% python3 -q
>>> import numpy as np
>>> from numpy import linalg as LA
>>> np.set_printoptions(precision=3, suppress=True, linewidth=200, sign=" ")
>>> f = np.array([-2, 2, -1, 1, -2, -2]) + 0.5
>>> data = np.eye(6) - 2 * np.outer(f, f) / (f @ f)
>>> data
array([[ 0.71 ,  0.484, -0.097,  0.29 , -0.29 , -0.29 ],
       [ 0.484,  0.194,  0.161, -0.484,  0.484,  0.484],
       [-0.097,  0.161,  0.968,  0.097, -0.097, -0.097],
       [ 0.29 , -0.484,  0.097,  0.71 ,  0.29 ,  0.29 ],
       [-0.29 ,  0.484, -0.097,  0.29 ,  0.71 , -0.29 ],
       [-0.29 ,  0.484, -0.097,  0.29 , -0.29 ,  0.71 ]])
>>> vec = np.array([0, -3, 3, -1, 3, -2])
>>> [p for p in range(1, 25) if np.allclose(LA.matrix_power(data, p), np.eye(6))]
[2, 4, 6, 8, 10, 12, 14, 16, 18, 20, 22, 24]
>>> np.abs(LA.eigvals(data))
array([ 1.,  1.,  1.,  1.,  1.,  1.])
>>> 6 - LA.matrix_rank(data - np.eye(6), tol=1e-8)
np.int64(5)
>>> mat = np.load("block0.npy")
>>> mat
array([[-1,  0,  0,  0,  0,  0,  0,  0,  0,  0],
       [ 1,  2,  0,  0,  0,  0,  0,  0,  0,  0],
       [ 0,  1, -2,  0,  0,  0,  0,  0,  0,  0],
       [-1,  1,  1,  0,  0,  0,  0,  0,  0,  0],
       [-1,  2,  2,  0, -1,  0,  0,  0,  0,  0],
       [ 2,  2, -1,  0,  1,  2,  0,  0,  0,  0],
       [ 1,  1, -2, -2,  1, -1, -2,  0,  0,  0],
       [ 2, -2, -1,  1, -2,  1, -1, -2,  0,  0],
       [-2,  1,  1,  2, -2,  2,  1,  0, -1,  0],
       [-2, -2, -1, -1, -1, -1,  2,  0, -2, -1]])
>>> np.unique(mat.round(6), axis=0).shape
(10, 10)
>>> np.round(mat @ LA.pinv(mat) @ mat, 3) + 0
array([[-1.,  0.,  0.,  0.,  0.,  0.,  0.,  0.,  0.,  0.],
       [ 1.,  2.,  0.,  0.,  0.,  0.,  0.,  0.,  0.,  0.],
       [ 0.,  1., -2.,  0.,  0.,  0.,  0.,  0.,  0.,  0.],
       [-1.,  1.,  1.,  0.,  0.,  0.,  0.,  0.,  0.,  0.],
       [-1.,  2.,  2.,  0., -1.,  0.,  0.,  0.,  0.,  0.],
       [ 2.,  2., -1.,  0.,  1.,  2.,  0.,  0.,  0.,  0.],
       [ 1.,  1., -2., -2.,  1., -1., -2.,  0.,  0.,  0.],
       [ 2., -2., -1.,  1., -2.,  1., -1., -2.,  0.,  0.],
       [-2.,  1.,  1.,  2., -2.,  2.,  1.,  0., -1.,  0.],
       [-2., -2., -1., -1., -1., -1.,  2.,  0., -2., -1.]])
>>> np.allclose(mat, mat.T)
False
>>> np.round(np.abs(LA.eigvals(mat)).max(), 3)
np.float64(2.0)
>>> np.allclose(mat @ mat.T, mat.T @ mat)
False
>>> np.trace(mat)
np.int64(-6)
>>> r = LA.matrix_rank(mat)
>>> r
np.int64(9)
>>> null = LA.svd(mat)[2][r:].T
>>> np.allclose(mat @ null, 0)
True
>>> null.shape
(10, 1)
>>> [int(LA.matrix_rank(mat[:i])) for i in range(1, len(mat) + 1)]
[1, 2, 3, 3, 4, 5, 6, 7, 8, 9]
>>> Uu, sigma, Vh = LA.svd(mat)
>>> evecs = Vh[:(sigma > 1e-8).sum()]
>>> rng = np.random.default_rng(141)
>>> vec = mat[7] + -2 * mat[2] + rng.integers(2) * np.eye(10)[6]
>>> vec
array([ 2., -4.,  3.,  1., -2.,  1., -1., -2.,  0.,  0.])
>>> np.allclose(evecs.T @ evecs @ vec, vec)
True
>>> round(LA.norm(vec - evecs.T @ evecs @ vec), 3)
np.float64(0.0)
>>> LA.matrix_rank(np.vstack([mat, vec]))
np.int64(9)
